% python3 -q
>>> import numpy as np
>>> import numpy.linalg as la
>>> np.set_printoptions(suppress=True, linewidth=200)
>>> feats = np.load("run12.npy")
>>> print(feats)
[[3. 1. 0. 0. 0.]
 [0. 3. 1. 0. 0.]
 [0. 0. 3. 1. 0.]
 [0. 0. 0. 3. 1.]
 [0. 0. 0. 0. 3.]]
>>> f = np.array([2, 2, 2, 2, 0])
>>> M2 = feats + np.outer(f, np.eye(5)[3])
>>> la.matrix_rank(M2 - feats)
np.int64(1)
>>> print(M2)
[[3. 1. 0. 2. 0.]
 [0. 3. 1. 2. 0.]
 [0. 0. 3. 3. 0.]
 [0. 0. 0. 5. 1.]
 [0. 0. 0. 0. 3.]]
>>> vals, evecs = la.eig(feats)
>>> np.prod(vals)
np.float64(243.0)
>>> np.round(np.sort(la.eigvals(feats @ feats)), 3)
array([9., 9., 9., 9., 9.])
>>> np.round(np.sort(la.eigvals(la.inv(feats))), 3)
array([0.333, 0.333, 0.333, 0.333, 0.333])
>>> print(feats @ evecs[:, 0] - vals[0] * evecs[:, 0])
[0. 0. 0. 0. 0.]
>>> rng = np.random.default_rng(826)
>>> lab = rng.permutation(5)
>>> lab
array([1, 4, 3, 2, 0])
>>> M2 = feats[lab][:, lab]
>>> np.allclose(M2, feats)
False
>>> print(round(la.det(M2), 3), round(la.det(feats[lab]), 3))
243.0 -243.0
>>> print(np.round(np.sort(np.abs(la.eigvals(M2))), 3))
[3. 3. 3. 3. 3.]
>>> q, r_ = la.qr(feats)
>>> print(q)
[[ 1.  0.  0.  0.  0.]
 [-0.  1.  0.  0.  0.]
 [-0. -0.  1.  0.  0.]
 [-0. -0. -0.  1.  0.]
 [-0. -0. -0. -0.  1.]]
>>> np.trace(q @ q.T)
np.float64(5.0)
>>> np.abs(np.diag(r_))
array([3., 3., 3., 3., 3.])
>>> np.allclose(r_.T @ r_, feats.T @ feats)
True
>>> print(r_)
[[3. 1. 0. 0. 0.]
 [0. 3. 1. 0. 0.]
 [0. 0. 3. 1. 0.]
 [0. 0. 0. 3. 1.]
 [0. 0. 0. 0. 3.]]
>>> print(q @ r_)
[[3. 1. 0. 0. 0.]
 [0. 3. 1. 0. 0.]
 [0. 0. 3. 1. 0.]
 [0. 0. 0. 3. 1.]
 [0. 0. 0. 0. 3.]]
>>> np.trace(feats)
np.float64(15.0)
>>> round(la.det(feats), 3)
np.float64(243.0)
>>> np.round(np.sort(np.abs(la.eigvals(feats))), 3)
array([3., 3., 3., 3., 3.])
>>> np.round(la.matrix_power(feats, 3), 3)
array([[27., 27.,  9.,  1.,  0.],
       [ 0., 27., 27.,  9.,  1.],
       [ 0.,  0., 27., 27.,  9.],
       [ 0.,  0.,  0., 27., 27.],
       [ 0.,  0.,  0.,  0., 27.]])
>>> feats @ feats
array([[9., 6., 1., 0., 0.],
       [0., 9., 6., 1., 0.],
       [0., 0., 9., 6., 1.],
       [0., 0., 0., 9., 6.],
       [0., 0., 0., 0., 9.]])
>>> K = np.loadtxt("data.csv", delimiter=",")
>>> print(K.round(3))
[[ 0.737  0.041  0.048 -0.161 -0.033 -0.152  0.146  0.058 -0.126  0.202 -0.241]
 [ 0.041  0.292  0.103 -0.033  0.134 -0.159  0.119 -0.321  0.118 -0.131 -0.047]
 [ 0.048  0.103  0.221 -0.12   0.009  0.265  0.163 -0.117  0.131 -0.054 -0.121]
 [-0.161 -0.033 -0.12   0.093  0.016 -0.134 -0.105  0.019 -0.036 -0.022  0.107]
 [-0.033  0.134  0.009  0.016  0.295 -0.194  0.008  0.129  0.195 -0.268 -0.158]
 [-0.152 -0.159  0.265 -0.134 -0.194  0.711  0.122  0.057  0.087  0.059 -0.048]
 [ 0.146  0.119  0.163 -0.105  0.008  0.122  0.145 -0.135  0.073 -0.013 -0.109]
 [ 0.058 -0.321 -0.117  0.019  0.129  0.057 -0.135  0.72   0.033 -0.07  -0.193]
 [-0.126  0.118  0.131 -0.036  0.195  0.087  0.073  0.033  0.225 -0.236 -0.136]
 [ 0.202 -0.131 -0.054 -0.022 -0.268  0.059 -0.013 -0.07  -0.236  0.298  0.11 ]
 [-0.241 -0.047 -0.121  0.107 -0.158 -0.048 -0.109 -0.193 -0.136  0.11   0.263]]
>>> # looks like rank 4
>>> left, sigma, VT = la.svd(K)
>>> evecs = VT[:(sigma > 1e-8).sum()]
>>> vec = K[4] + -1 * K[8] + rng.integers(2) * np.eye(11)[7]
>>> vec.round(3)
array([ 0.093,  0.015, -0.122,  0.051,  0.101, -0.281, -0.065,  0.095, -0.03 , -0.032, -0.022])
>>> round(la.norm(vec - evecs.T @ evecs @ vec), 3)
np.float64(0.0)
>>> np.allclose(evecs.T @ evecs @ vec, vec)
True
>>> np.round(evecs.T @ evecs, 3)
array([[ 0.737,  0.041,  0.048, -0.161, -0.033, -0.152,  0.146,  0.058, -0.126,  0.202, -0.241],
       [ 0.041,  0.292,  0.103, -0.033,  0.134, -0.159,  0.119, -0.321,  0.118, -0.131, -0.047],
       [ 0.048,  0.103,  0.221, -0.12 ,  0.009,  0.265,  0.163, -0.117,  0.131, -0.054, -0.121],
       [-0.161, -0.033, -0.12 ,  0.093,  0.016, -0.134, -0.105,  0.019, -0.036, -0.022,  0.107],
       [-0.033,  0.134,  0.009,  0.016,  0.295, -0.194,  0.008,  0.129,  0.195, -0.268, -0.158],
       [-0.152, -0.159,  0.265, -0.134, -0.194,  0.711,  0.122,  0.057,  0.087,  0.059, -0.048],
       [ 0.146,  0.119,  0.163, -0.105,  0.008,  0.122,  0.145, -0.135,  0.073, -0.013, -0.109],
       [ 0.058, -0.321, -0.117,  0.019,  0.129,  0.057, -0.135,  0.72 ,  0.033, -0.07 , -0.193],
       [-0.126,  0.118,  0.131, -0.036,  0.195,  0.087,  0.073,  0.033,  0.225, -0.236, -0.136],
       [ 0.202, -0.131, -0.054, -0.022, -0.268,  0.059, -0.013, -0.07 , -0.236,  0.298,  0.11 ],
       [-0.241, -0.047, -0.121,  0.107, -0.158, -0.048, -0.109, -0.193, -0.136,  0.11 ,  0.263]])
>>> M2 = K / np.sqrt((K ** 2).mean(axis=1, keepdims=True))
>>> M2[1].round(3)
array([ 0.25 ,  1.794,  0.633, -0.203,  0.819, -0.973,  0.729, -1.968,  0.726, -0.804, -0.288])
>>> X = np.load("layer18.npy")
>>> X
array([[ 1,  1, -1, -1, -1, -1,  1,  1],
       [ 1,  1, -1, -1,  1,  1, -1, -1],
       [ 1,  1,  1,  1, -1, -1, -1, -1],
       [ 1,  1,  1,  1,  1,  1,  1,  1],
       [ 1, -1,  1, -1,  1, -1,  1, -1],
       [ 1, -1,  1, -1, -1,  1, -1,  1],
       [ 1, -1, -1,  1,  1, -1, -1,  1],
       [ 1, -1, -1,  1, -1,  1,  1, -1]])
>>> M2 = X / la.norm(X, axis=1, keepdims=True)
>>> gram = M2 @ M2.T
>>> np.round(la.norm(M2, axis=1), 3)
array([1., 1., 1., 1., 1., 1., 1., 1.])
>>> np.degrees(np.arccos(np.clip(gram[7, 6], -1, 1)))
np.float64(90.0)
>>> print(gram[7].round(3) + 0)
[0. 0. 0. 0. 0. 0. 0. 1.]
>>> (gram - 2 * np.eye(8)).round(6).argmax(axis=1)
array([1, 0, 0, 0, 0, 0, 0, 0])
>>> lab = rng.permutation(8)
>>> M2 = X[:, lab] * rng.choice([-1, 1], 8)
>>> print(M2)
[[-1  1  1  1 -1 -1 -1 -1]
 [ 1  1  1 -1 -1 -1  1  1]
 [-1 -1  1 -1 -1  1  1 -1]
 [ 1 -1  1  1 -1  1 -1  1]
 [-1  1  1 -1  1  1 -1  1]
 [ 1  1  1  1  1  1  1 -1]
 [-1 -1  1  1  1 -1  1  1]
 [ 1 -1  1 -1  1 -1 -1 -1]]
>>> left, _, VT = la.svd(X.T @ M2)
>>> np.round(la.lstsq(X, M2)[0], 3) + 0
array([[ 0.,  0.,  1.,  0.,  0.,  0.,  0.,  0.],
       [ 0.,  0.,  0.,  0., -1.,  0.,  0.,  0.],
       [ 0.,  0.,  0.,  0.,  0.,  1.,  0.,  0.],
       [ 0., -1.,  0.,  0.,  0.,  0.,  0.,  0.],
       [ 0.,  0.,  0.,  0.,  0.,  0.,  0.,  1.],
       [ 1.,  0.,  0.,  0.,  0.,  0.,  0.,  0.],
       [ 0.,  0.,  0.,  0.,  0.,  0., -1.,  0.],
       [ 0.,  0.,  0.,  1.,  0.,  0.,  0.,  0.]])
